% python3 -q
>>> import numpy as np
>>> np.set_printoptions(suppress=True, linewidth=160)
>>> tidy = lambda a: np.round(a, 2) + 0
>>> M = np.array([[2.3, -6.0, -2.0], [5.0, -0.7, 1.0], [2.0, -6.0, -1.7]])
>>> x0 = np.array([3, 2, 3])
>>> y = M @ x0
>>> print(tidy(y))
[-11.1  16.6 -11.1]
>>> tidy(np.linalg.solve(M, y))
array([3., 2., 3.])
>>> tidy(np.linalg.solve(M.T, M[1]))
array([0., 1., 0.])
>>> print(tidy(np.sort(np.abs(np.linalg.eigvals(M)))))
[0.3  5.98 5.98]
>>> tidy(np.linalg.matrix_power(M, 4))
array([[1055.62, -171.41,  228.14],
       [-285.08, 1255.2 ,  456.49],
       [1055.62, -171.41,  228.15]])
>>> tidy(np.trace(M))
np.float64(-0.1)
>>> print(np.allclose(M, M.T))
False
>>> (M + M.T) / 2
array([[ 2.3, -0.5,  0. ],
       [-0.5, -0.7, -2.5],
       [ 0. , -2.5, -1.7]])
>>> tidy(M @ M)
array([[-28.71,   2.4 ,  -7.2 ],
       [ 10.  , -35.51, -12.4 ],
       [-28.8 ,   2.4 ,  -7.11]])
>>> print(np.allclose(M @ M.T, M.T @ M))
False
>>> (M - M.T) / 2
array([[ 0. , -5.5, -2. ],
       [ 5.5,  0. ,  3.5],
       [ 2. , -3.5,  0. ]])
>>> u = np.array([3, -2, -1])
>>> A2 = M + np.outer(u, np.eye(3)[2])
>>> tidy(np.linalg.det(A2) / np.linalg.det(M)), tidy(1 + np.linalg.solve(M, u)[2])
(np.float64(-9.97), np.float64(-9.97))
>>> A2
array([[ 2.3, -6. ,  1. ],
       [ 5. , -0.7, -1. ],
       [ 2. , -6. , -2.7]])
>>> np.linalg.matrix_rank(A2 - M)
np.int64(1)
>>> A = np.loadtxt("mat.csv", delimiter=",")
>>> print(A)
[[ 3.61  6.1  -1.63  4.24 -2.39]
 [-2.59 -3.59  2.07 -2.94  0.1 ]
 [ 3.96  0.1  -2.82  0.69  8.71]
 [-0.37  4.13 -6.14  6.22  2.04]
 [-1.2  -2.1   5.06 -3.06 -4.82]]
>>> O, V = np.linalg.qr(A[:, :1])[0], np.linalg.qr(A[:, 1:])[0]
>>> sigma = np.linalg.svd(O.T @ V, compute_uv=False)
>>> tidy(np.degrees(np.arccos(sigma.clip(0, 1))))
array([4.69])
>>> print(tidy(sigma))
[1.]
>>> tidy(np.linalg.norm(O @ O.T - V @ V.T, 2))
np.float64(1.0)
>>> x0 = np.array([0, 2, 0, 1, 2])
>>> y = A @ x0
>>> coef, lr = np.zeros(5), 1 / np.linalg.norm(A, 2) ** 2
>>> for i in range(10):
...     coef -= lr * A.T @ (A @ coef - y)
...     if i % 2 == 0: print(i, round(np.linalg.norm(A @ coef - y), 2))
... 
0 2.85
2 1.61
4 1.22
6 1.04
8 0.92
>>> tidy(np.linalg.cond(A))
np.float64(68.57)
>>> print(tidy(coef))
[ 0.81  0.86 -1.12  0.96  1.23]
>>> rng = np.random.default_rng(553077)
>>> z = rng.permutation(5)
>>> z
array([2, 4, 1, 3, 0])
>>> A2 = A[z][:, z]
>>> print(np.allclose(A2, A))
False
>>> tidy(np.linalg.det(A2)), tidy(np.linalg.det(A[z]))
(np.float64(-111.39), np.float64(111.39))
>>> A2 = np.array([[2], [0], [5], [4]])
>>> basis = np.array([[1, 0, 1]])
>>> F = A2 @ basis + 0.1 * rng.normal(size=(4, 3))
>>> tidy(F)
array([[ 1.89,  0.09,  2.03],
       [-0.05, -0.09, -0.05],
       [ 4.98,  0.04,  5.01],
       [ 3.96, -0.06,  4.19]])
>>> x0 = np.array([0, -2, -1])
>>> y = F @ x0
>>> tidy(np.linalg.pinv(F) @ F)
array([[1., 0., 0.],
       [0., 1., 0.],
       [0., 0., 1.]])
>>> tidy(np.linalg.solve(F.T @ F, F.T @ y))
array([ 0., -2., -1.])
>>> print(tidy(np.linalg.lstsq(F, y)[0]))
[ 0. -2. -1.]
>>> y = y + 0.1 * rng.normal(size=4)
>>> tidy(y)
array([-2.1 ,  0.33, -5.01, -3.99])
>>> coef, *_ = np.linalg.lstsq(F, y)
>>> tidy(np.linalg.norm(y - F @ coef))
np.float64(0.13)
>>> tidy(coef)
array([-0.27, -2.06, -0.72])
>>> [round(float(np.linalg.norm(np.linalg.solve(F.T @ F + lam * np.eye(3), F.T @ y))), 2) for lam in (0, 1, 10, 100)]
[2.2, 0.7, 0.64, 0.34]
>>> hat = F @ np.linalg.solve(F.T @ F, F.T)
>>> tidy(np.diag(hat))
array([0.75, 0.37, 0.99, 0.89])
>>> print(tidy(np.trace(hat)))
3.0
>>> tidy(np.linalg.eigvalsh(hat))
array([0., 1., 1., 1.])
>>> tidy(hat @ F[:, 2])
array([ 2.03, -0.05,  5.01,  4.19])
